>>> import numpy as np
>>> from numpy import linalg as LA
>>> np.set_printoptions(precision=1, suppress=True, linewidth=120, floatmode="fixed")
>>> m1 = np.load("run4.npy")
>>> m1
array([[-4, -2, -3, -4, -2, -3, -4, -4, -4, -3, -2, -2, -3],
       [-9, -7, -8, -9, -7, -8, -9, -9, -9, -8, -7, -7, -8],
       [-4, -2, -3, -4, -2, -3, -4, -4, -4, -3, -2, -2, -3],
       [ 0,  2,  1,  0,  2,  1,  0,  0,  0,  1,  2,  2,  1],
       [-4, -2, -3, -4, -2, -3, -4, -4, -4, -3, -2, -2, -3],
       [-5, -3, -4, -5, -3, -4, -5, -5, -5, -4, -3, -3, -4],
       [-5, -3, -4, -5, -3, -4, -5, -5, -5, -4, -3, -3, -4],
       [-4, -2, -3, -4, -2, -3, -4, -4, -4, -3, -2, -2, -3],
       [ 4,  6,  5,  4,  6,  5,  4,  4,  4,  5,  6,  6,  5],
       [ 8, 10,  9,  8, 10,  9,  8,  8,  8,  9, 10, 10,  9],
       [-1,  1,  0, -1,  1,  0, -1, -1, -1,  0,  1,  1,  0]])
>>> np.round(m1 @ LA.pinv(m1) @ m1, 1) + 0
array([[-4.0, -2.0, -3.0, -4.0, -2.0, -3.0, -4.0, -4.0, -4.0, -3.0, -2.0, -2.0, -3.0],
       [-9.0, -7.0, -8.0, -9.0, -7.0, -8.0, -9.0, -9.0, -9.0, -8.0, -7.0, -7.0, -8.0],
       [-4.0, -2.0, -3.0, -4.0, -2.0, -3.0, -4.0, -4.0, -4.0, -3.0, -2.0, -2.0, -3.0],
       [ 0.0,  2.0,  1.0,  0.0,  2.0,  1.0,  0.0,  0.0,  0.0,  1.0,  2.0,  2.0,  1.0],
       [-4.0, -2.0, -3.0, -4.0, -2.0, -3.0, -4.0, -4.0, -4.0, -3.0, -2.0, -2.0, -3.0],
       [-5.0, -3.0, -4.0, -5.0, -3.0, -4.0, -5.0, -5.0, -5.0, -4.0, -3.0, -3.0, -4.0],
       [-5.0, -3.0, -4.0, -5.0, -3.0, -4.0, -5.0, -5.0, -5.0, -4.0, -3.0, -3.0, -4.0],
       [-4.0, -2.0, -3.0, -4.0, -2.0, -3.0, -4.0, -4.0, -4.0, -3.0, -2.0, -2.0, -3.0],
       [ 4.0,  6.0,  5.0,  4.0,  6.0,  5.0,  4.0,  4.0,  4.0,  5.0,  6.0,  6.0,  5.0],
       [ 8.0, 10.0,  9.0,  8.0, 10.0,  9.0,  8.0,  8.0,  8.0,  9.0, 10.0, 10.0,  9.0],
       [-1.0,  1.0,  0.0, -1.0,  1.0,  0.0, -1.0, -1.0, -1.0,  0.0,  1.0,  1.0,  0.0]])
>>> round(float(np.trace(LA.pinv(m1) @ m1)), 1)
2.0
>>> LA.lstsq(m1[:-1].T, m1[-1])[2]
np.int32(2)
>>> np.unique(m1.round(6), axis=0).shape
(7, 13)
>>> np.allclose(m1[:-1].T @ LA.lstsq(m1[:-1].T, m1[-1])[0], m1[-1])
True
>>> LA.cond(m1) > 100
np.True_
>>> [round(float(x), 1) for x in LA.svd(m1, compute_uv=False)[:3]]
[56.0, 9.5, 0.0]
>>> x = np.array([1, 0, -5, -7, 0, -1, 0, 6, -3, -7, -3, -6, 8])
>>> np.einsum("ij,j->i", m1, x)
array([  45,  130,   45,  -23,   45,   62,   62,   45,  -91, -159,   -6])
>>> (m1 @ x).argmax()
np.int64(1)
>>> np.sign((m1 @ x).round(6))
array([ 1,  1,  1, -1,  1,  1,  1,  1, -1, -1, -1])
>>> (m1 * x).sum(axis=1)
array([  45,  130,   45,  -23,   45,   62,   62,   45,  -91, -159,   -6])
>>> w1 = np.array([[4, -8, 5, -9, 9, -9],
...     [7, -3, -9, 5, -5, 4],
...     [-3, 5, -9, -2, 5, 4],
...     [9, -4, 5, 7, -5, -5],
...     [-3, 8, -5, 4, 0, -8],
...     [-5, 8, -9, -6, -5, -8],
...     [7, 4, 5, 5, 9, 9],
...     [-7, -6, 5, 6, 9, 1],
...     [-5, 4, 5, 7, -7, 2],
...     [1, 1, -7, 2, 1, 2],
...     [-5, -6, -9, 8, -7, 0],
...     [-8, 5, 6, -9, 7, -7],
...     [0, 0, 5, 4, 7, -5]])
>>> beta = np.array([6, 6, 2, 1, 6, 8])
>>> H = np.maximum(m1 @ w1 + beta, 0)
>>> LA.matrix_rank(H)
np.int64(6)
>>> W2 = np.array([[9, 0, 7],
...     [-7, 9, 0],
...     [9, -5, 1],
...     [1, -1, -8],
...     [-2, 5, 7],
...     [7, 3, 6]])
>>> H @ W2
array([[ 530,  177,  445],
       [2094,  197, 1381],
       [ 530,  177,  445],
       [-189,  257,  -92],
       [ 530,  177,  445],
       [ 814,  197,  629],
       [ 814,  197,  629],
       [ 530,  177,  445],
       [-469,  817, -292],
       [-749, 1377, -492],
       [-140,  180,    0]])
>>> A = np.minimum.outer(np.arange(1, 7), np.arange(1, 7)) * -2
>>> A
array([[ -2,  -2,  -2,  -2,  -2,  -2],
       [ -2,  -4,  -4,  -4,  -4,  -4],
       [ -2,  -4,  -6,  -6,  -6,  -6],
       [ -2,  -4,  -6,  -8,  -8,  -8],
       [ -2,  -4,  -6,  -8, -10, -10],
       [ -2,  -4,  -6,  -8, -10, -12]])
>>> f = np.array([3, -2, -1])
>>> np.polyval(f, A[3])
array([ 15,  55, 119, 207, 207, 207])
>>> np.cross(A[3, :3], A[5, :3])
array([0, 0, 0])
>>> np.correlate(A[3], A[5], "full")
array([ 24,  68, 128, 200, 256, 296, 224, 156,  96,  48,  16])
>>> mat = np.loadtxt("data.csv", delimiter=",")
>>> mat
array([[ 10.0, -13.0,  12.0,  17.0, -12.0,  -8.0,   4.0,  -5.0,   3.0,  -5.0,  -7.0,  17.0,   9.0,  16.0],
       [-13.0,  -8.0,   7.0, -15.0,  -3.0,   0.0,   2.0,   9.0,  -3.0,   3.0,  -4.0,   0.0, -17.0, -11.0],
       [ 12.0,   7.0,   4.0,   1.0,   6.0, -18.0,  -2.0,   2.0,  13.0,  -1.0,   0.0,  15.0,   8.0,   9.0],
       [ 17.0, -15.0,   1.0,  18.0,  17.0,  -1.0,   1.0,   3.0,  -4.0,   3.0,  -6.0,  12.0,  -9.0,  -8.0],
       [-12.0,  -3.0,   6.0,  17.0,  -2.0,  -9.0, -12.0,   1.0,  13.0, -10.0,   2.0, -16.0,  12.0,   5.0],
       [ -8.0,   0.0, -18.0,  -1.0,  -9.0,  -6.0,  -4.0,   2.0,  11.0,  -5.0,   4.0,  13.0,  -2.0,   2.0],
       [  4.0,   2.0,  -2.0,   1.0, -12.0,  -4.0,  -2.0,  11.0,  -8.0,   1.0,  -1.0,  -5.0,  -5.0,  -3.0],
       [ -5.0,   9.0,   2.0,   3.0,   1.0,   2.0,  11.0,  12.0, -13.0,   3.0, -10.0,  14.0,  -3.0, -11.0],
       [  3.0,  -3.0,  13.0,  -4.0,  13.0,  11.0,  -8.0, -13.0, -12.0, -15.0,  -4.0,   1.0,   3.0,   0.0],
       [ -5.0,   3.0,  -1.0,   3.0, -10.0,  -5.0,   1.0,   3.0, -15.0, -16.0,   2.0, -14.0,   0.0, -12.0],
       [ -7.0,  -4.0,   0.0,  -6.0,   2.0,   4.0,  -1.0, -10.0,  -4.0,   2.0,  18.0,  -6.0,  -1.0,   7.0],
       [ 17.0,   0.0,  15.0,  12.0, -16.0,  13.0,  -5.0,  14.0,   1.0, -14.0,  -6.0,  12.0,  -5.0,   0.0],
       [  9.0, -17.0,   8.0,  -9.0,  12.0,  -2.0,  -5.0,  -3.0,   3.0,   0.0,  -1.0,  -5.0,  14.0,  15.0],
       [ 16.0, -11.0,   9.0,  -8.0,   5.0,   2.0,  -3.0, -11.0,   0.0, -12.0,   7.0,   0.0,  15.0,   0.0]])
>>> vals, V = LA.eigh(mat)
>>> np.unique(vals.round(6) + 0, return_counts=True)[1]
array([1, 1, 1, 1, 1, 1, 1, 1, 1, 1, 1, 1, 1, 1])
>>> np.round(np.abs(V[:, -1]), 1) + 0
array([0.5, 0.3, 0.3, 0.2, 0.2, 0.1, 0.1, 0.2, 0.2, 0.2, 0.0, 0.2, 0.4, 0.4])
>>> np.round(vals.sum(), 1), np.trace(mat)
(np.float64(42.0), np.float64(42.0))
>>> np.abs(V[:, -1]).round(6).argmax()
np.int64(0)
>>> Uu, sigma, VT = LA.svd(m1)
>>> sigma.round(1) + 0
array([56.0,  9.5,  0.0,  0.0,  0.0,  0.0,  0.0,  0.0,  0.0,  0.0,  0.0])
>>> B = Uu[:, :2] @ np.diag(sigma[:2]) @ VT[:2]
>>> round(float(np.abs(m1 - B).max()), 1)
0.0
